In [1]: import numpy as np

In [2]: np.set_printoptions(precision=1, suppress=True, linewidth=100, sign=" ")

In [3]: rd = lambda a: np.round(a, 1) + 0

In [4]: M = np.load("mat.npy")

In [5]: rd(M)
Out[5]: 
array([[-0.4, -0.7,  0.5, -0.3, -0.1],
       [ 0.5, -0.6, -0.2,  0.1,  0.6],
       [-0.3, -0.4, -0.5,  0.6, -0.4],
       [ 0.6, -0.1,  0. , -0.3, -0.7],
       [-0.3,  0. , -0.7, -0.7,  0. ]])

In [6]: # orthonormal columns

In [7]: P = np.triu(np.array([[-9, -3, -8, -2, 8],
   ...:     [2, -9, -2, 7, -9],
   ...:     [-9, -3, -2, -9, -9],
   ...:     [7, 9, -4, 8, -1],
   ...:     [4, -8, -3, -2, -5]]), 1) + np.eye(5)

In [8]: other = P @ M @ np.linalg.inv(P)

In [9]: rd(np.trace(other)), rd(np.trace(M))
Out[9]: (np.float64(-1.8), np.float64(-1.8))

In [10]: rd(np.linalg.det(other))
Out[10]: np.float64(1.0)

In [11]: rd(np.poly(other))
Out[11]: array([ 1. ,  1.8,  1. , -1. , -1.8, -1. ])

In [12]: rd(np.diff(M, axis=0))
Out[12]: 
array([[ 1. ,  0.1, -0.7,  0.3,  0.6],
       [-0.8,  0.2, -0.3,  0.5, -1. ],
       [ 0.9,  0.3,  0.5, -0.9, -0.3],
       [-0.9,  0.1, -0.7, -0.4,  0.7]])

In [13]: rd(M - M[0])
Out[13]: 
array([[ 0. ,  0. ,  0. ,  0. ,  0. ],
       [ 1. ,  0.1, -0.7,  0.3,  0.6],
       [ 0.2,  0.3, -1. ,  0.9, -0.4],
       [ 1.1,  0.5, -0.5,  0. , -0.6],
       [ 0.2,  0.6, -1.2, -0.4,  0.1]])

In [14]: M[5]
Traceback (most recent call last):
  Cell In[14], line 1
    M[5]
IndexError: index 5 is out of bounds for axis 0 with size 5


In [15]: rd(M.sum(axis=0))
Out[15]: array([ 0.2, -1.9, -0.8, -0.7, -0.6])

In [16]: rd(M.mean(axis=0))
Out[16]: array([ 0. , -0.4, -0.2, -0.1, -0.1])

In [17]: rd(np.linalg.svd(M, compute_uv=False))
Out[17]: array([ 1.,  1.,  1.,  1.,  1.])

In [18]: np.unravel_index(np.abs(M).argmax(), M.shape)
Out[18]: (np.int64(3), np.int64(4))

In [19]: np.count_nonzero(M)
Out[19]: np.int64(25)

In [20]: rd(M.sum(axis=1))
Out[20]: array([-1. ,  0.3, -1. , -0.5, -1.6])

In [21]: x = np.array([0, 1, -2, -1, -1])

In [22]: rd(M.T @ (M @ x))
Out[22]: array([ 0.,  1., -2., -1., -1.])

In [23]: rd(np.linalg.norm(x)), rd(np.linalg.norm(M @ x))
Out[23]: (np.float64(2.6), np.float64(2.6))

In [24]: rd(np.linalg.inv(M))
Out[24]: 
array([[-0.4,  0.5, -0.3,  0.6, -0.3],
       [-0.7, -0.6, -0.4, -0.1,  0. ],
       [ 0.5, -0.2, -0.5,  0. , -0.7],
       [-0.3,  0.1,  0.6, -0.3, -0.7],
       [-0.1,  0.6, -0.4, -0.7,  0. ]])

In [25]: theta = np.radians(90)

In [26]: Rm = np.eye(5)

In [27]: Rm[1, 1] = Rm[3, 3] = np.cos(theta)

In [28]: Rm[1, 3], Rm[3, 1] = -np.sin(theta), np.sin(theta)

In [29]: rd(Rm)
Out[29]: 
array([[ 1.,  0.,  0.,  0.,  0.],
       [ 0.,  0.,  0., -1.,  0.],
       [ 0.,  0.,  1.,  0.,  0.],
       [ 0.,  1.,  0.,  0.,  0.],
       [ 0.,  0.,  0.,  0.,  1.]])

In [30]: other = M @ Rm.T

In [31]: np.allclose(np.linalg.norm(M, axis=1), np.linalg.norm(other, axis=1))
Out[31]: True

In [32]: np.allclose(M @ M.T, other @ other.T)
Out[32]: True

In [33]: u = np.array([-2, -3, 1, 2])

In [34]: X = np.array([np.roll(u, i) for i in range(4)])

In [35]: X
Out[35]: 
array([[-2, -3,  1,  2],
       [ 2, -2, -3,  1],
       [ 1,  2, -2, -3],
       [-3,  1,  2, -2]])

In [36]: rd(np.linalg.det(2 * X)), rd(np.linalg.det(X))
Out[36]: (np.float64(0.0), np.float64(0.0))

In [37]: np.einsum("ij,ji->", X, X)
Out[37]: np.int64(-28)

In [38]: rd(np.linalg.det(X[::-1]))
Out[38]: np.float64(0.0)

In [39]: rd(np.sort(np.abs(np.fft.fft(X[0])))), rd(np.sort(np.linalg.svd(X, compute_uv=False)))
Out[39]: (array([ 0. ,  2. ,  5.8,  5.8]), array([ 0. ,  2. ,  5.8,  5.8]))

In [40]: X @ (-1.0) ** np.arange(4)
Out[40]: array([ 0.,  0.,  0.,  0.])

In [41]: np.allclose(X @ X.T, X.T @ X)
Out[41]: True

In [42]: left, sig, Vt = np.linalg.svd(X)

In [43]: vecs = Vt[:(sig > 1e-8).sum()]

In [44]: rng = np.random.default_rng(43)

In [45]: x = X[3] + -3 * X[2] + rng.integers(2) * np.eye(4)[0]

In [46]: x
Out[46]: array([-5., -5.,  8.,  7.])

In [47]: np.linalg.matrix_rank(np.vstack([X, x]))
Out[47]: np.int64(4)

In [48]: other = X[0, 0] * X[1:] - np.outer(X[1:, 0], X[0])

In [49]: other
Out[49]: 
array([[  0,  10,   4,  -6],
       [  0,  -1,   3,   4],
       [  0, -11,  -1,  10]])

In [50]: X[:, 0] / X[0, 0]
Out[50]: array([ 1. , -1. , -0.5,  1.5])

In [51]: u, g = X[2], X[0]

In [52]: u @ u
Out[52]: np.int64(18)

In [53]: p = (u @ g) / (u @ u) * u

In [54]: rd(g - p)
Out[54]: array([-1.1, -1.2, -0.8, -0.7])

In [55]: rd((g - p) @ u)
Out[55]: np.float64(0.0)

In [56]: np.linalg.matrix_rank(np.outer(u, g))
Out[56]: np.int64(1)

In [57]: W0 = np.load("run12.npy")

In [58]: W0
Out[58]: 
array([[ 0,  2,  0,  1,  0],
       [ 2,  1,  0,  0,  2],
       [ 0,  0,  1,  0,  1]])

In [59]: other = np.array([[-2, -2, -1], [1, 0, 2], [-2, -1, 0], [-1, -2, -2], [1, 0, 1]])

In [60]: np.linalg.matrix_rank(W0 @ other)
Out[60]: np.int64(3)

In [61]: other.T @ W0.T
Out[61]: 
array([[ 1, -1, -1],
       [-2, -4, -1],
       [ 2,  2,  1]])

In [62]: np.einsum("ij,ij->i", W0, W0)
Out[62]: array([ 5,  9,  2])

In [63]: np.linalg.matrix_rank(np.vstack([W0, other.T]))
Out[63]: np.int64(5)

In [64]: np.einsum("ik,kj->ji", W0, other)
Out[64]: 
array([[ 1, -1, -1],
       [-2, -4, -1],
       [ 2,  2,  1]])

In [65]: np.einsum("ij->j", W0)
Out[65]: array([ 2,  3,  1,  1,  3])

In [66]: W = np.array([[3, 2, 2, 3], [1, 1, 0, 2], [2, 1, 0, 3], [1, 2, 2, 0], [2, 3, 1, 2]])

In [67]: c = np.array([0, 1, 1, 3])

In [68]: hid = np.maximum(W0 @ W + c, 0)

In [69]: (hid > 0).astype(int)
Out[69]: 
array([[ 1,  1,  1,  1],
       [ 1,  1,  1,  1],
       [ 1,  1,  1,  1]])

In [70]: (hid > 0).mean(axis=0)
Out[70]: array([ 1.,  1.,  1.,  1.])

In [71]: hid
Out[71]: 
array([[  3,   5,   3,   7],
       [ 11,  12,   7,  15],
       [  4,   5,   2,   8]])

In [72]: np.linalg.matrix_rank(hid)
Out[72]: np.int64(3)

In [73]: W2 = np.array([[5, 7, 2], [4, 6, 4], [8, 5, 8], [4, 8, 0]])

In [74]: W @ W2
Out[74]: 
array([[ 51,  67,  30],
       [ 17,  29,   6],
       [ 26,  44,   8],
       [ 29,  29,  26],
       [ 38,  53,  24]])

In [75]: hid @ W2
Out[75]: 
array([[  87,  122,   50],
       [ 219,  304,  126],
       [  88,  132,   44]])

In [76]: u = np.array([2, 2])

In [77]: np.polyval(u, W0[0])
Out[77]: array([ 2,  6,  2,  4,  2])

In [78]: other = W0 / np.linalg.norm(W0, axis=1, keepdims=True)

In [79]: C2 = other @ other.T

In [80]: rd(np.linalg.norm(other, axis=1))
Out[80]: array([ 1.,  1.,  1.])

In [81]: np.argwhere(np.triu(np.abs(C2) > 0.95, 1))
Out[81]: array([], shape=(0, 2), dtype=int64)

In [82]: feats = np.load("w.npy")

In [83]: feats
Out[83]: 
array([[ 1.4,  0. , -0.4, -0.3,  0.9],
       [ 1.2, -0.2, -0.3, -0.2,  0.6],
       [-0.2, -1. , -0.1,  0.7,  0.3]])

In [84]: other = feats / np.sqrt((feats ** 2).mean(axis=1, keepdims=True))

In [85]: np.linalg.matrix_rank(feats - feats.mean(axis=1, keepdims=True))
Out[85]: np.int64(3)

In [86]: x = np.array([-4, -5, -1, 4, 0])

In [87]: a = np.maximum(feats @ x, 0)

In [88]: feats * (a > 1e-9)[:, None]
Out[88]: 
array([[ 0. ,  0. , -0. , -0. ,  0. ],
       [ 0. , -0. , -0. , -0. ,  0. ],
       [-0.2, -1. , -0.1,  0.7,  0.3]])

In [89]: rd(np.maximum(feats @ x, 0) - np.maximum(-feats @ x, 0))
Out[89]: array([-6.4, -4.3,  8.7])

In [90]: x = np.array([4, 0, -2, 3, 4])

In [91]: rd(np.einsum("ij,j->i", feats, x))
Out[91]: array([ 9.1,  7.2,  2.7])

In [92]: x @ feats
Traceback (most recent call last):
  Cell In[92], line 1
    x @ feats
ValueError: matmul: Input operand 1 has a mismatch in its core dimension 0, with gufunc signature (n?,k),(k,m?)->(n?,m?) (size 3 is different from 5)


In [93]: np.sign((feats @ x).round(6))
Out[93]: array([ 1.,  1.,  1.])

In [94]: rd(np.linalg.matrix_power(M, 2))
Out[94]: 
array([[-0.5,  0.5, -0.3,  0.5, -0.3],
       [-0.6,  0.1,  0.1, -0.7, -0.3],
       [ 0.5,  0.6,  0.5, -0.1, -0.4],
       [-0.4, -0.3,  0.8,  0.4,  0. ],
       [-0.2,  0.6,  0.1, -0.1,  0.8]])

In [95]: np.allclose(M @ M.T, M.T @ M)
Out[95]: True

In [96]: rd((M - M.T) / 2)
Out[96]: 
array([[ 0. , -0.6,  0.4, -0.5,  0.1],
       [ 0.6,  0. ,  0.1,  0.1,  0.3],
       [-0.4, -0.1,  0. ,  0.3,  0.1],
       [ 0.5, -0.1, -0.3,  0. ,  0. ],
       [-0.1, -0.3, -0.1,  0. ,  0. ]])

In [97]: rd(np.linalg.det(M))
Out[97]: np.float64(1.0)

In [98]: E = np.load("sample11.npy")

In [99]: rd(E)
Out[99]: 
array([[-0.4, -0.3, -0.3, -0.3, -0.8],
       [-0.3,  0.9, -0.1, -0.1, -0.2],
       [-0.3, -0.1,  0.9, -0.1, -0.2],
       [-0.3, -0.1, -0.1,  0.9, -0.2],
       [-0.8, -0.2, -0.2, -0.2,  0.5]])

In [100]: P = np.triu(np.array([[3, 0, 0, 2, 3],
     ...:     [0, 0, 4, 0, 0],
     ...:     [3, 2, 5, 2, 0],
     ...:     [0, 3, 3, 2, 5],
     ...:     [3, 5, 3, 3, 0]]), 1) + np.eye(5)

In [101]: other = P @ E @ np.linalg.inv(P)

In [102]: rd(np.trace(other)), np.trace(E)
Out[102]: (np.float64(3.0), np.float64(3.0))

In [103]: rd(np.linalg.det(other))
Out[103]: np.float64(-1.0)

In [104]: rd(other)
Out[104]: 
array([[-3.3, -0.9,  2.6,  2.6, -2.6],
       [-1.4,  0.7,  0.8,  0.8, -0.8],
       [-0.8, -0.2,  1.5,  0.5, -0.5],
       [-4.3, -0.9,  2.6,  3.6, -2.6],
       [-0.8, -0.2,  0.5,  0.5,  0.5]])

In [105]: np.linalg.matrix_rank(other)
Out[105]: np.int64(5)

In [106]: mat = np.load("data.npy")

In [107]: mat
Out[107]: 
array([[ 0.,  0.,  0.],
       [ 0.,  0., -1.],
       [ 0., -1.,  0.]])

In [108]: lab = rng.permutation(3)

In [109]: lab
Out[109]: array([ 1,  2,  0])

In [110]: other = mat[lab][:, lab]

In [111]: np.trace(other)
Out[111]: np.float64(0.0)

In [112]: other
Out[112]: 
array([[ 0., -1.,  0.],
       [-1.,  0.,  0.],
       [ 0.,  0.,  0.]])

In [113]: P = np.triu(np.array([[0, 0, -2], [1, -2, 1], [-1, 1, -1]]), 1) + np.eye(3)

In [114]: other = P @ mat @ np.linalg.inv(P)

In [115]: np.trace(other), np.trace(mat)
Out[115]: (np.float64(0.0), np.float64(0.0))

In [116]: np.linalg.matrix_rank(other)
Out[116]: np.int64(2)

In [117]: np.all(np.linalg.eigvalsh(mat) > 0)
Out[117]: np.False_

In [118]: J = np.load("x.npy")

In [119]: J
Out[119]: 
array([[ 0,  1,  1,  1],
       [ 1,  0,  1,  0],
       [ 1,  1,  0,  0],
       [ 1,  0,  0,  0]])

In [120]: # equal to its transpose

In [121]: np.einsum("ii->", J)
Out[121]: np.int64(0)

In [122]: np.einsum("ij,ji->", J, J)
Out[122]: np.int64(8)

In [123]: np.kron(np.eye(2, dtype=int), J)
Out[123]: 
array([[ 0,  1,  1,  1,  0,  0,  0,  0],
       [ 1,  0,  1,  0,  0,  0,  0,  0],
       [ 1,  1,  0,  0,  0,  0,  0,  0],
       [ 1,  0,  0,  0,  0,  0,  0,  0],
       [ 0,  0,  0,  0,  0,  1,  1,  1],
       [ 0,  0,  0,  0,  1,  0,  1,  0],
       [ 0,  0,  0,  0,  1,  1,  0,  0],
       [ 0,  0,  0,  0,  1,  0,  0,  0]])

In [124]: rd(np.linalg.eigvals(J))
Out[124]: array([ 2.2, -1.5,  0.3, -1. ])

In [125]: rd(np.linalg.det(2 * J)), rd(np.linalg.det(J))
Out[125]: (np.float64(16.0), np.float64(1.0))

In [126]: theta = np.radians(90)

In [127]: Rm = np.eye(4)

In [128]: Rm[2, 2] = Rm[3, 3] = np.cos(theta)

In [129]: Rm[2, 3], Rm[3, 2] = -np.sin(theta), np.sin(theta)

In [130]: rd(Rm)
Out[130]: 
array([[ 1.,  0.,  0.,  0.],
       [ 0.,  1.,  0.,  0.],
       [ 0.,  0.,  0., -1.],
       [ 0.,  0.,  1.,  0.]])

In [131]: other = J @ Rm.T

In [132]: np.allclose(J @ J.T, other @ other.T)
Out[132]: True

In [133]: rd(np.linalg.det(Rm)), np.trace(Rm)
Out[133]: (np.float64(1.0), np.float64(2.0))

In [134]: rd(other)
Out[134]: 
array([[ 0.,  1., -1.,  1.],
       [ 1.,  0.,  0.,  1.],
       [ 1.,  1.,  0.,  0.],
       [ 1.,  0.,  0.,  0.]])

In [135]: x = np.array([-1, -6, 4, -1])

In [136]: J @ np.ones(4)
Out[136]: array([ 3.,  2.,  2.,  1.])

In [137]: J * x
Out[137]: 
array([[ 0, -6,  4, -1],
       [-1,  0,  4,  0],
       [-1, -6,  0,  0],
       [-1,  0,  0,  0]])

In [138]: (J @ x).argmax()
Out[138]: np.int64(1)

In [139]: (J * x).sum(axis=1)
Out[139]: array([-3,  3, -7, -1])

In [140]: J @ x
Out[140]: array([-3,  3, -7, -1])

In [141]: K = np.load("dump.npy")

In [142]: K
Out[142]: 
array([[  1,   4,   1,   4],
       [  1,   4,   2,   2],
       [  4,   3,   0,   0],
       [  2,   4,   1,   3],
       [  5,  20,   9,  12]])

In [143]: x = np.array([-3, 3, 3, 0])

In [144]: K @ x
Out[144]: array([12, 15, -3,  9, 72])

In [145]: (K * x).sum(axis=1)
Out[145]: array([12, 15, -3,  9, 72])

In [146]: K @ np.eye(4)[2]
Out[146]: array([ 1.,  2.,  0.,  1.,  9.])

In [147]: np.einsum("ij,j->i", K, x)
Out[147]: array([12, 15, -3,  9, 72])

In [148]: (K @ x).argmax()
Out[148]: np.int64(4)
